$ python3 -q
>>> import numpy as np
>>> np.set_printoptions(precision=1, suppress=True, linewidth=100)
>>> rnd = lambda a: np.round(a, 1) + 0
>>> rng = np.random.default_rng(76)
>>> X = (rng.random((7, 7)) < 0.3) + np.eye(7)
>>> X /= X.sum(axis=1, keepdims=True)
>>> rnd(X)
array([[0.5, 0. , 0. , 0. , 0.5, 0. , 0. ],
       [0. , 0.4, 0. , 0.2, 0.2, 0. , 0.2],
       [0. , 0.2, 0.5, 0.2, 0. , 0. , 0. ],
       [0. , 0. , 0. , 0.5, 0.5, 0. , 0. ],
       [0. , 0. , 0.3, 0. , 0.7, 0. , 0. ],
       [0. , 0.2, 0. , 0.2, 0.2, 0.2, 0.2],
       [0. , 0. , 0. , 0. , 0. , 0. , 1. ]])
>>> other = np.array([[9, -2], [-8, 6], [5, 0], [3, -8], [4, -2], [-5, -3], [4, 8]])
>>> rnd(other.T @ X.T)
array([[ 6.5, -1. ,  1.2,  3.5,  4.3, -0.4,  4. ],
       [-2. ,  2. , -0.5, -5. , -1.3,  0.2,  8. ]])
>>> rnd(np.einsum("ik,kj->ij", X, other))
array([[ 6.5, -2. ],
       [-1. ,  2. ],
       [ 1.2, -0.5],
       [ 3.5, -5. ],
       [ 4.3, -1.3],
       [-0.4,  0.2],
       [ 4. ,  8. ]])
>>> rnd(np.einsum("ik,kj->ji", X, other))
array([[ 6.5, -1. ,  1.2,  3.5,  4.3, -0.4,  4. ],
       [-2. ,  2. , -0.5, -5. , -1.3,  0.2,  8. ]])
>>> np.linalg.matrix_rank(np.vstack([X, other.T]))
np.int64(7)
>>> np.linalg.matrix_rank(X @ other)
np.int64(2)
>>> Q, vecs = np.linalg.qr(X[:, :6])[0], np.linalg.qr(X[:, 6:])[0]
>>> sigma = np.linalg.svd(Q.T @ vecs, compute_uv=False)
>>> (sigma > 0.9).sum()
np.int64(0)
>>> rnd(np.degrees(np.arccos(sigma.clip(0, 1))))
array([74.2])
>>> rnd(np.linalg.norm(Q @ Q.T - vecs @ vecs.T, 2))
np.float64(1.0)
>>> rnd(np.linalg.det(X))
np.float64(0.0)
>>> rnd(X @ X)
array([[0.2, 0. , 0.2, 0. , 0.6, 0. , 0. ],
       [0. , 0.2, 0.1, 0.2, 0.3, 0. , 0.3],
       [0. , 0.2, 0.2, 0.3, 0.2, 0. , 0. ],
       [0. , 0. , 0.2, 0.2, 0.6, 0. , 0. ],
       [0. , 0.1, 0.4, 0.1, 0.4, 0. , 0. ],
       [0. , 0.1, 0.1, 0.2, 0.3, 0. , 0.3],
       [0. , 0. , 0. , 0. , 0. , 0. , 1. ]])
>>> np.allclose(X @ X.T, X.T @ X)
False
>>> Uu, sigma, VT = np.linalg.svd(X, full_matrices=False)
>>> rnd(sigma / sigma[0])
array([1. , 0.9, 0.6, 0.4, 0.3, 0.3, 0.1])
>>> rnd(np.sqrt((sigma ** 2).sum())), rnd(np.linalg.norm(X))
(np.float64(1.8), np.float64(1.8))
>>> Uu.shape, sigma.shape, VT.shape
((7, 7), (7,), (7, 7))
>>> rnd(np.cumsum(sigma ** 2) / np.sum(sigma ** 2))
array([0.4, 0.7, 0.8, 0.9, 1. , 1. , 1. ])
>>> print(rnd(sigma))
[1.2 1.  0.7 0.5 0.4 0.3 0.2]
>>> np.abs(Uu[:, 0]).round(6).argmax()
np.int64(4)
>>> arr = np.load("data.npy")
>>> print(arr)
[[ 3.3 -2.   3.7  1.   8.4]
 [ 4.1 -4.8 -7.4  1.9  1.4]
 [-7.   6.5 -0.2 -2.9 -0.6]
 [-0.5  1.1 -2.8  9.5  0.9]
 [-0.8 -4.  -7.4 -2.7 -4.6]
 [-5.2  6.3  4.6  3.1 -1.6]
 [-3.   5.4  3.   1.8 -7.1]
 [ 2.9  2.  -8.   2.4  4.2]
 [-0.6  2.4 -6.8 -6.9 -0.6]
 [-0.4  2.1 -2.5 -5.5  7.7]
 [-1.2  5.4 -4.9 -2.1 -6.4]
 [-0.5 -2.8  2.2 -8.9 -2.7]
 [ 3.5  6.7  3.2 -5.1 -2.6]
 [ 3.3 -1.9 -1.9  6.4 -6.4]
 [-2.2 -7.4  3.2 -1.5 -5.2]
 [-0.9  1.5  8.1 -5.3  1.5]
 [ 6.9 -4.6  3.4 -4.5  0.2]
 [-0.7  6.8  1.4  4.9 -5.3]
 [-7.8  4.8  1.2  0.7  3.8]
 [ 6.6 -1.8  0.9 -0.7  7.2]
 [ 3.4 -0.8  7.6 -4.5 -3. ]
 [ 2.2  5.3  1.8  3.3  7.3]
 [ 6.2 -4.7  1.3  4.6 -4. ]
 [ 3.   7.7 -5.1  0.   2.4]
 [ 9.2  1.1 -3.3 -1.4 -0.9]
 [-3.7 -8.2  1.2  2.6 -3.3]
 [ 0.8 -3.7  2.7 -3.6  8.1]
 [ 4.6 -5.2 -3.3  6.3  1. ]
 [ 6.1 -2.7 -4.8  3.1 -4.8]
 [-2.4  3.2 -7.   5.5 -2.1]
 [ 6.  -4.2 -0.7  1.6  6.6]]
>>> other = np.c_[arr[:, :4] @ np.array([[-4, 4, 5, -2], [0, 4, 2, 1], [-2, 3, -3, 2], [-2, 1, 2, 2]]), np.array([2, 0, 1, 2, 0, 2, 2, 2, 2, 0, 0, 0, 0, 0, 0, 1, 2, 0, 0, 0, 2, 2, 0, 0, 2, 2, 0, 0, 2, 0, 0])]
>>> print(rnd(other))
[[-22.6  17.3   3.4   0.8   2. ]
 [ -5.4 -23.1  36.9 -24.    0. ]
 [ 34.2  -5.5 -27.2  14.3   1. ]
 [-11.4   3.5  27.1  15.5   2. ]
 [ 23.4 -44.1   4.8 -22.6   0. ]
 [  5.4  21.3 -21.   32.1   2. ]
 [  2.4  20.4  -9.6  21.    2. ]
 [ -0.4  -2.   47.3 -15.    2. ]
 [ 29.8 -20.1   8.4 -23.8   2. ]
 [ 17.6  -6.2  -1.3 -13.1   0. ]
 [ 18.8   0.   15.3  -6.2   0. ]
 [ 15.4 -15.5 -32.5 -15.2   0. ]
 [-10.2  45.3  11.1  -4.1   0. ]
 [-22.2   6.3  31.2   0.5   0. ]
 [  5.4 -30.3 -38.4   0.4   0. ]
 [ -2.   21.4 -36.4   8.9   1. ]
 [-25.4  14.9   6.1 -20.6   2. ]
 [ -9.8  33.5  15.7  20.8   0. ]
 [ 27.4  -7.7 -31.6  24.2   0. ]
 [-26.8  21.2  25.3 -14.6   0. ]
 [-19.8  28.7 -16.4  -1.4   2. ]
 [-19.   38.7  22.8  11.1   2. ]
 [-36.6  14.5  26.9  -5.3   0. ]
 [ -1.8  27.5  45.7  -8.5   0. ]
 [-27.4  29.9  55.3 -26.7   2. ]
 [  7.2 -41.4 -33.3   6.8   2. ]
 [ -1.4  -7.1 -18.7  -7.1   0. ]
 [-24.4  -6.   35.1  -8.4   0. ]
 [-21.    2.3  45.7 -18.3   2. ]
 [ 12.6 -12.3  26.4   5.    0. ]
 [-25.8   6.7  26.9 -14.4   0. ]]
>>> np.linalg.matrix_rank(other)
np.int64(5)
>>> rnd(np.linalg.norm(other - arr @ np.linalg.lstsq(arr, other)[0], axis=0))
array([0. , 0. , 0. , 0. , 6.7])
